In [1]: import numpy as np

In [2]: import numpy.linalg as la

In [3]: np.set_printoptions(precision=2, suppress=True, linewidth=120)

In [4]: data = np.load("block14.npy")

In [5]: print(data)
[[5. 4. 0. 0. 0. 0. 4. 4. 4. 0. 0.]
 [4. 5. 0. 0. 0. 0. 4. 4. 4. 0. 0.]
 [0. 0. 5. 4. 4. 4. 0. 0. 0. 4. 4.]
 [0. 0. 4. 5. 4. 4. 0. 0. 0. 4. 4.]
 [0. 0. 4. 4. 5. 4. 0. 0. 0. 4. 4.]
 [0. 0. 4. 4. 4. 5. 0. 0. 0. 4. 4.]
 [4. 4. 0. 0. 0. 0. 5. 4. 4. 0. 0.]
 [4. 4. 0. 0. 0. 0. 4. 5. 4. 0. 0.]
 [4. 4. 0. 0. 0. 0. 4. 4. 5. 0. 0.]
 [0. 0. 4. 4. 4. 4. 0. 0. 0. 5. 4.]
 [0. 0. 4. 4. 4. 4. 0. 0. 0. 4. 5.]]

In [6]: # equal to its transpose

In [7]: x0 = np.array([-1, 0, 0, 1, -1, 0, -2, 2, -2, -1, -1])

In [8]: rhs = data @ x0

In [9]: rhs
Out[9]: array([-13., -12.,  -8.,  -7.,  -9.,  -8., -14., -10., -14.,  -9.,  -9.])

In [10]: np.round(la.solve(data, rhs), 2) + 0
Out[10]: array([-1.,  0.,  0.,  1., -1.,  0., -2.,  2., -2., -1., -1.])

In [11]: np.round(la.solve(data, data[:, 5]), 2) + 0
Out[11]: array([0., 0., 0., 0., 0., 1., 0., 0., 0., 0., 0.])

In [12]: np.round(la.solve(data.T, data[0]), 2) + 0
Out[12]: array([1., 0., 0., 0., 0., 0., 0., 0., 0., 0., 0.])

In [13]: print(np.round(la.solve(data, rhs + data[:, 7]), 2) + 0)
[-1.  0.  0.  1. -1.  0. -2.  3. -2. -1. -1.]

In [14]: A = np.loadtxt("case11.csv", delimiter=",")

In [15]: A.round(2) + 0
Out[15]: 
array([[ 0.78, -0.02, -0.02, -0.01,  0.2 , -0.12, -0.01,  0.09, -0.07, -0.2 ,  0.21, -0.12,  0.01],
       [-0.02,  0.58, -0.24,  0.06,  0.11, -0.1 ,  0.12,  0.08,  0.05,  0.01, -0.24, -0.13,  0.25],
       [-0.02, -0.24,  0.79,  0.03,  0.18, -0.12, -0.08, -0.09,  0.  , -0.03, -0.19,  0.01,  0.11],
       [-0.01,  0.06,  0.03,  0.86,  0.07, -0.19,  0.1 ,  0.06,  0.06,  0.15,  0.07,  0.13, -0.12],
       [ 0.2 ,  0.11,  0.18,  0.07,  0.51,  0.21,  0.23, -0.16,  0.03,  0.11,  0.  , -0.13,  0.08],
       [-0.12, -0.1 , -0.12, -0.19,  0.21,  0.43,  0.21, -0.2 ,  0.02,  0.12,  0.14,  0.07, -0.03],
       [-0.01,  0.12, -0.08,  0.1 ,  0.23,  0.21,  0.47, -0.1 , -0.1 , -0.19, -0.14,  0.19, -0.12],
       [ 0.09,  0.08, -0.09,  0.06, -0.16, -0.2 , -0.1 ,  0.14, -0.12, -0.04, -0.01,  0.03,  0.06],
       [-0.07,  0.05,  0.  ,  0.06,  0.03,  0.02, -0.1 , -0.12,  0.92, -0.16,  0.09, -0.07,  0.02],
       [-0.2 ,  0.01, -0.03,  0.15,  0.11,  0.12, -0.19, -0.04, -0.16,  0.61,  0.17, -0.22,  0.1 ],
       [ 0.21, -0.24, -0.19,  0.07,  0.  ,  0.14, -0.14, -0.01,  0.09,  0.17,  0.52,  0.14,  0.09],
       [-0.12, -0.13,  0.01,  0.13, -0.13,  0.07,  0.19,  0.03, -0.07, -0.22,  0.14,  0.64,  0.23],
       [ 0.01,  0.25,  0.11, -0.12,  0.08, -0.03, -0.12,  0.06,  0.02,  0.1 ,  0.09,  0.23,  0.75]])

In [16]: # applying it twice changes nothing

In [17]: left, sigma, VT = la.svd(A)

In [18]: print(np.argmax(sigma[:-1] / (sigma[1:] + 1e-6)) + 1)
8

In [19]: Y = left[:, :8] @ np.diag(sigma[:8]) @ VT[:8]

In [20]: round(float(np.abs(A - Y).max()), 2)
Out[20]: 0.0

In [21]: print(la.matrix_rank(Y))
8
